% python3 -q
>>> import numpy as np
>>> np.set_printoptions(precision=2, suppress=True, linewidth=200)
>>> K = np.loadtxt("a.csv", delimiter=",")
>>> print(K)
[[-0.8   0.56  0.15]
 [-0.4  -0.69 -0.17]
 [ 0.34  0.46 -0.52]
 [ 0.29  0.05  0.82]]
>>> x0 = np.array([-1, 3, -2])
>>> y = K @ x0
>>> print(np.linalg.lstsq(K, y)[0])
[-1.  3. -2.]
>>> rng = np.random.default_rng(66)
>>> y = y + 0.3 * rng.normal(size=4)
>>> print(y)
[ 2.33 -1.48  1.94 -2.1 ]
>>> coef, *_ = np.linalg.lstsq(K, y)
>>> print(np.round(K.T @ (y - K @ coef), 2) + 0)
[0. 0. 0.]
>>> print(coef.round())
[-1.  3. -2.]
>>> print(coef)
[-1.21  3.12 -2.13]
>>> print([round(float(np.linalg.norm(np.linalg.solve(K.T @ K + lam * np.eye(3), K.T @ y))), 2) for lam in (0, 1, 10, 100)])
[3.97, 1.98, 0.36, 0.04]
>>> print(round(float(np.linalg.norm(y - K @ coef)), 2))
0.32
>>> hat = K @ np.linalg.solve(K.T @ K, K.T)
>>> print(np.round((np.eye(4) - hat) @ K, 2) + 0)
[[0. 0. 0.]
 [0. 0. 0.]
 [0. 0. 0.]
 [0. 0. 0.]]
>>> print(hat)
[[ 0.98 -0.09 -0.1  -0.07]
 [-0.09  0.66 -0.37 -0.29]
 [-0.1  -0.37  0.6  -0.31]
 [-0.07 -0.29 -0.31  0.76]]
>>> M = np.loadtxt("dump.csv", delimiter=",")
>>> print(M)
[[1. 0.]
 [0. 1.]]
>>> A2 = M / np.sqrt((M ** 2).mean(axis=1, keepdims=True))
>>> print(A2[1])
[0.   1.41]
>>> print(np.linalg.norm(A2, axis=1))
[1.41 1.41]
>>> print(M - M.mean(axis=1, keepdims=True))
[[ 0.5 -0.5]
 [-0.5  0.5]]
>>> Q, r_ = np.linalg.qr(M)
>>> print(Q.shape, r_.shape)
(2, 2) (2, 2)
>>> print(np.allclose(r_.T @ r_, M.T @ M))
True
>>> print(Q.T @ Q)
[[1. 0.]
 [0. 1.]]
>>> print(M @ M)
[[1. 0.]
 [0. 1.]]
>>> print((np.linalg.matrix_power((M != 0) + (M.T != 0) + np.eye(2), 2) > 0).astype(int))
[[1 0]
 [0 1]]
>>> print(np.flatnonzero(np.linalg.matrix_power((M != 0) + (M.T != 0) + np.eye(2), 2)[1]))
[1]
>>> print((M != 0).astype(int))
[[1 0]
 [0 1]]
>>> print(np.sort(np.linalg.eigvals(M).real))
[1. 1.]
>>> X = np.load("x.npy")
>>> print(X)
[[1.   0.9  0.81 0.73]
 [0.9  1.   0.9  0.81]
 [0.81 0.9  1.   0.9 ]
 [0.73 0.81 0.9  1.  ]]
>>> # equal to its transpose
>>> x0 = np.array([1, 1, 0, 3])
>>> y = X @ x0
>>> coef, lr = np.zeros(4), 1 / np.linalg.norm(X, 2) ** 2
>>> for i in range(5):
...     coef -= lr * X.T @ (X @ coef - y)
...     if i % 1 == 0: print(i, round(np.linalg.norm(X @ coef - y), 2))
... 
0 0.36
1 0.36
2 0.35
3 0.35
4 0.35
>>> print(coef)
[1.18 1.25 1.27 1.23]
>>> Uu, s, Vt = np.linalg.svd(X)
>>> print(s)
[3.53 0.31 0.1  0.06]
>>> A2 = Uu[:, :1] @ np.diag(s[:1]) @ Vt[:1]
>>> print(np.round(np.linalg.norm(X - A2) / np.linalg.norm(X), 2))
0.09
>>> print(round(np.abs(X - A2).max(), 2))
0.16
>>> print(np.round(np.linalg.norm(X - A2, 2), 2), round(float(s[1]), 2))
0.31 0.31
>>> print(A2)
[[0.84 0.88 0.88 0.84]
 [0.88 0.93 0.93 0.88]
 [0.88 0.93 0.93 0.88]
 [0.84 0.88 0.88 0.84]]
>>> print(np.linalg.matrix_rank(A2))
1
>>> ang = np.radians(15)
>>> r_ = np.eye(4)
>>> r_[0, 0] = r_[1, 1] = np.cos(ang)
>>> r_[0, 1], r_[1, 0] = -np.sin(ang), np.sin(ang)
>>> print(r_)
[[ 0.97 -0.26  0.    0.  ]
 [ 0.26  0.97  0.    0.  ]
 [ 0.    0.    1.    0.  ]
 [ 0.    0.    0.    1.  ]]
>>> A2 = X @ r_.T
>>> print(np.round(np.linalg.det(r_), 2), np.round(np.trace(r_), 2))
1.0 3.93
>>> print(A2)
[[0.73 1.13 0.81 0.73]
 [0.61 1.2  0.9  0.81]
 [0.55 1.08 1.   0.9 ]
 [0.5  0.97 0.9  1.  ]]
>>> print(np.allclose(X @ X.T, A2 @ A2.T))
True
>>> print(np.allclose(np.linalg.norm(X, axis=1), np.linalg.norm(A2, axis=1)))
True
>>> F = np.array([[5, 6, 7, 8, 9, 10],
...     [11, 12, 13, 14, 15, 16],
...     [17, 18, 19, 20, 21, 22],
...     [23, 24, 25, 26, 27, 28],
...     [29, 30, 31, 32, 33, 34]])
>>> A2 = F / np.sqrt((F ** 2).mean(axis=1, keepdims=True))
>>> print(np.linalg.matrix_rank(A2) == np.linalg.matrix_rank(F))
True
>>> print(F - F.mean(axis=1, keepdims=True))
[[-2.5 -1.5 -0.5  0.5  1.5  2.5]
 [-2.5 -1.5 -0.5  0.5  1.5  2.5]
 [-2.5 -1.5 -0.5  0.5  1.5  2.5]
 [-2.5 -1.5 -0.5  0.5  1.5  2.5]
 [-2.5 -1.5 -0.5  0.5  1.5  2.5]]
>>> print(np.linalg.matrix_rank(F - F.mean(axis=1, keepdims=True)))
1
